>>> import numpy as np
>>> from numpy import linalg as LA
>>> np.set_printoptions(precision=3, suppress=True, linewidth=100)
>>> def rd(a):
...     return np.round(a, 3) + 0
... 
>>> X, _ = LA.qr(np.array([[-0.8, -0.1, -1.8], [-0.1, 1.8, 0.4], [1.8, -0.1, 1.0]]))
>>> print(rd(X))
[[-0.406  0.088  0.91 ]
 [-0.051 -0.996  0.073]
 [ 0.913 -0.016  0.408]]
>>> hat = np.triu(np.array([[1, -9, 2], [8, 8, 8], [0, -3, 6]]), 1) + np.eye(3)
>>> out = hat @ X @ LA.inv(hat)
>>> print(rd(LA.det(out)))
1.0
>>> print(LA.matrix_rank(out))
3
>>> out = np.array([[1, 5, -2], [-3, 3, -4], [4, -2, 4]])
>>> print(rd(np.einsum("ij,ij->i", X, X)))
[1. 1. 1.]
>>> print(rd(np.einsum("ik,kj->ji", X, out)))
[[ 2.971  3.23   2.596]
 [-3.585 -3.388  3.697]
 [ 4.1    4.378 -0.126]]
>>> print(rd(out.T @ X.T))
[[ 2.971  3.23   2.596]
 [-3.585 -3.388  3.697]
 [ 4.1    4.378 -0.126]]
>>> M = np.array([[-2, 0, 1, -1], [0, 2, 3, 1], [0, 2, 3, 1]])
>>> r0 = np.array([0, 2])
>>> print(np.correlate(M[1], M[0], "full"))
[ 0 -2 -1  2 -3 -6 -2]
>>> print(np.convolve(M[1], r0))
[0 0 4 6 2]
>>> out = M / np.sqrt((M ** 2).mean(axis=1, keepdims=True))
>>> print(rd(out[0]))
[-1.633  0.     0.816 -0.816]
>>> print(rd(LA.norm(out, axis=1)))
[2. 2. 2.]
>>> print(LA.matrix_rank(out) == LA.matrix_rank(M))
True
>>> print(M - M.mean(axis=1, keepdims=True))
[[-1.5  0.5  1.5 -0.5]
 [-1.5  0.5  1.5 -0.5]
 [-1.5  0.5  1.5 -0.5]]
>>> left, sigma, VT = LA.svd(M)
>>> print(np.argmax(sigma[:-1] / (sigma[1:] + 1e-6)) + 1)
2
>>> out = left[:, :2] @ np.diag(sigma[:2]) @ VT[:2]
>>> print(rd(out))
[[-2.  0.  1. -1.]
 [ 0.  2.  3.  1.]
 [ 0.  2.  3.  1.]]
>>> print(LA.matrix_rank(M, rtol=0.05))
2
>>> print(rd(np.abs(M - out).max()))
0.0
>>> print(rd(LA.norm(M - out) / LA.norm(M)))
0.0
>>> out = M[0, 0] * M[1:] - np.outer(M[1:, 0], M[0])
>>> print(out)
[[ 0 -4 -6 -2]
 [ 0 -4 -6 -2]]
>>> print(np.flatnonzero(~out.round(6).any(axis=1)))
[]
>>> out = np.array([[1, 1], [1, -1]])
>>> rng = np.random.default_rng(8323)
>>> A = np.kron(out, np.kron(out, out))[rng.permutation(8)][:3]
>>> print(A)
[[ 1  1 -1 -1 -1 -1  1  1]
 [ 1  1 -1 -1  1  1 -1 -1]
 [ 1  1  1  1 -1 -1 -1 -1]]
>>> r0 = np.array([2, 1, 0])
>>> print(np.cross(A[2, :3], A[0, :3]))
[-2  2  0]
>>> out = A[0, 0] * A[1:] - np.outer(A[1:, 0], A[0])
>>> print(out)
[[ 0  0  0  0  2  2 -2 -2]
 [ 0  0  2  2  0  0 -2 -2]]
>>> print(A[:, 0] / A[0, 0])
[1. 1. 1.]
>>> x = np.array([-1, -2, 1, 2, -1, -2, -1, -2])
>>> h1 = np.maximum(A @ x, 0)
>>> print(rd(np.tanh(A @ x)))
[-1. -1.  1.]
>>> print(np.flatnonzero(h1 > 1e-9))
[2]
>>> print(A * (h1 > 1e-9)[:, None])
[[ 0  0  0  0  0  0  0  0]
 [ 0  0  0  0  0  0  0  0]
 [ 1  1  1  1 -1 -1 -1 -1]]
>>> print(np.maximum(A @ x, 0) - np.maximum(-A @ x, 0))
[-6 -6  6]
>>> A @ A
Traceback (most recent call last):
  File "<python-input-48>", line 1, in <module>
    A @ A
    ~~^~~
ValueError: matmul: Input operand 1 has a mismatch in its core dimension 0, with gufunc signature (n?,k),(k,m?)->(n?,m?) (size 3 is different from 8)
>>> cov = A.T @ A
>>> print(cov)
[[ 3  3 -1 -1 -1 -1 -1 -1]
 [ 3  3 -1 -1 -1 -1 -1 -1]
 [-1 -1  3  3 -1 -1 -1 -1]
 [-1 -1  3  3 -1 -1 -1 -1]
 [-1 -1 -1 -1  3  3 -1 -1]
 [-1 -1 -1 -1  3  3 -1 -1]
 [-1 -1 -1 -1 -1 -1  3  3]
 [-1 -1 -1 -1 -1 -1  3  3]]
>>> print(rd(LA.svd(A, compute_uv=False) ** 2))
[8. 8. 8.]
>>> print(np.trace(cov), (A ** 2).sum())
24 24
>>> W0 = np.load("sample11.npy")
>>> print(W0)
[[ 1.04 -0.71 -1.72]
 [ 1.68 -0.07  0.76]
 [ 0.32  0.88  3.08]]
>>> left, sigma, VT = LA.svd(W0)
>>> evecs = VT[:(sigma > 1e-8).sum()]
>>> x = W0[0] + 3 * W0[2] + rng.integers(2) * np.eye(3)[0]
>>> print(rd(x))
[2.   1.93 7.52]
>>> print(np.allclose(evecs.T @ evecs @ x, x))
True
>>> print(rd(LA.norm(x - evecs.T @ evecs @ x)))
0.0
>>> left, sigma, VT = LA.svd(W0)
>>> print(rd(sigma))
[3.768 2.029 0.   ]
>>> out = left[:, :2] @ np.diag(sigma[:2]) @ VT[:2]
>>> print(rd(LA.norm(W0 - out, 2)), rd(sigma[2]))
0.0 0.0
>>> print(rd(out))
[[ 1.04 -0.71 -1.72]
 [ 1.68 -0.07  0.76]
 [ 0.32  0.88  3.08]]
>>> print(rd(LA.norm(W0 - out) / LA.norm(W0)))
0.0
>>> print(LA.matrix_rank(W0, rtol=0.05))
2
>>> print(LA.matrix_rank(out))
2
>>> print(rd(LA.matrix_power(W0, 3)))
[[ -6.828  -6.087 -24.024]
 [  0.883  -1.823  -5.47 ]
 [ 10.05    6.297  26.613]]
>>> print(rd(np.sort(np.abs(LA.eigvals(W0)))))
[0.    1.691 2.359]
>>> print(rd(np.abs(LA.eigvals(W0)).max()))
2.359
>>> print(rd((W0 - W0.T) / 2))
[[ 0.    -1.195 -1.02 ]
 [ 1.195  0.    -0.06 ]
 [ 1.02   0.06   0.   ]]
>>> print(np.trace(W0))
4.05
>>> W0.inv()
Traceback (most recent call last):
  File "<python-input-74>", line 1, in <module>
    W0.inv()
    ^^^^^^
AttributeError: 'numpy.ndarray' object has no attribute 'inv'
>>> rank = LA.matrix_rank(W0)
>>> print(rank)
2
>>> null = LA.svd(W0)[2][rank:].T
>>> print(null.shape)
(3, 1)
>>> print([int(LA.matrix_rank(W0[:, :j + 1])) for j in range(3)])
[1, 2, 2]
>>> print([int(LA.matrix_rank(np.delete(W0, i, axis=0))) for i in range(3)])
[2, 2, 2]
>>> print(rd(null[:, 0] / null[np.abs(null[:, 0]).round(6).argmax(), 0]))
[ 0.179  1.    -0.304]
>>> print(rd(W0 @ null))
[[0.]
 [0.]
 [0.]]
>>> hat = np.triu(np.array([[-3, 2, 0], [5, 5, 3], [1, 5, -2]]), 1) + np.eye(3)
>>> out = hat @ W0 @ LA.inv(hat)
>>> print(rd(hat @ W0 - W0 @ hat))
[[ 3.36 -2.22  3.65]
 [ 0.96 -0.72  9.45]
 [ 0.   -0.64 -2.64]]
>>> print(LA.matrix_rank(out))
2
>>> print(rd(LA.det(out)))
0.0
>>> print(rd(np.poly(out)))
[ 1.    -4.05   3.989  0.   ]
>>> mat = np.load("case10.npy")
>>> print(mat)
[[ -1.774  -9.131 -12.507]
 [ -1.591  -8.358 -11.198]
 [ -1.307  -6.918  -8.811]
 [ -1.188  -6.136  -7.554]
 [ -1.151  -5.852  -7.104]
 [ -1.137  -5.727  -6.909]
 [ -1.13   -5.674  -6.826]
 [ -1.097  -5.362  -6.343]
 [ -1.006  -3.795  -4.047]
 [ -0.913  -1.533  -1.396]
 [ -0.866  -1.341  -1.219]
 [ -0.771  -1.072  -0.98 ]
 [  0.195   0.188   0.192]
 [  0.269   0.256   0.263]
 [  0.32    0.301   0.311]
 [  1.119   0.957   1.061]
 [  1.397   1.168   1.321]
 [  3.524   2.669   3.376]
 [  4.687   3.455   4.555]
 [  5.2     3.799   5.086]
 [  7.407   5.271   7.442]
 [  9.823   6.885  10.134]
 [ 13.95    9.666  14.942]
 [ 14.924  10.328  16.109]
 [ 15.883  10.982  17.269]
 [ 17.133  11.837  18.793]
 [ 17.483  12.077  19.223]]
>>> hat = mat @ LA.solve(mat.T @ mat, mat.T)
>>> print(rd(hat @ mat[:, 1]))
[-9.131 -8.358 -6.918 -6.136 -5.852 -5.727 -5.674 -5.362 -3.795 -1.533 -1.341 -1.072  0.188  0.256
  0.301  0.957  1.168  2.669  3.455  3.799  5.271  6.885  9.666 10.328 10.982 11.837 12.077]
>>> print(rd(LA.eigvalsh(hat)))
[0. 0. 0. 0. 0. 0. 0. 0. 0. 0. 0. 0. 0. 0. 0. 0. 0. 0. 0. 0. 0. 0. 0. 0. 1. 1. 1.]
>>> print(rd(np.trace(hat)))
3.0
>>> idx = mat[:, 0] > np.median(mat[:, 0])
>>> r0 = mat[idx].mean(axis=0) - mat[~idx].mean(axis=0)
>>> print(rd(r0))
[ 9.643 10.426 14.519]
>>> print(idx.astype(int))
[0 0 0 0 0 0 0 0 0 0 0 0 0 0 1 1 1 1 1 1 1 1 1 1 1 1 1]
>>> print(np.unique(M.round(6), axis=0).shape)
(2, 4)
>>> print(np.abs(np.diag(LA.qr(M)[1])) > 1e-9)
[ True  True False]
>>> print(LA.lstsq(M[:-1].T, M[-1])[2])
2
>>> dist = LA.norm(mat[:, None] - mat[None], axis=-1)
>>> print(dist.mean(axis=1).argmax())
26
>>> print(np.unravel_index(dist.round(6).argmax(), dist.shape))
(np.int64(0), np.int64(26))
>>> print(np.flatnonzero(dist[23] < dist.mean() / 2))
[22 23 24 25 26]
>>> x = np.array([2, 1, 2])
>>> rhs = mat @ x
>>> print(rd(LA.lstsq(mat, rhs)[0]))
[2. 1. 2.]
>>> try:
...     LA.solve(mat, rhs)
... except LA.LinAlgError as e:
...     print("failed:", e)
... 
failed: Last 2 dimensions of the array must be square
>>> rhs = rhs + 0.05 * rng.normal(size=27)
>>> print(rd(rhs))
[-37.737 -33.991 -27.178 -23.647 -22.361 -21.808 -21.636 -20.215 -13.862  -6.131  -5.556  -4.603
   0.957   1.378   1.594   5.302   6.634  16.45   21.896  24.387  34.976  46.738  67.363  72.413
  77.357  83.642  85.431]
>>> c, *_ = LA.lstsq(mat, rhs)
>>> print(rd(c))
[1.993 0.988 2.013]
>>> print([round(float(LA.norm(LA.solve(mat.T @ mat + lam * np.eye(3), mat.T @ rhs))), 2) for lam in (0, 1, 10, 100)])
[3.0, 2.99, 2.98, 2.91]
>>> print(c.round())
[2. 1. 2.]
>>> print(rd(LA.norm(rhs - mat @ c)))
0.191
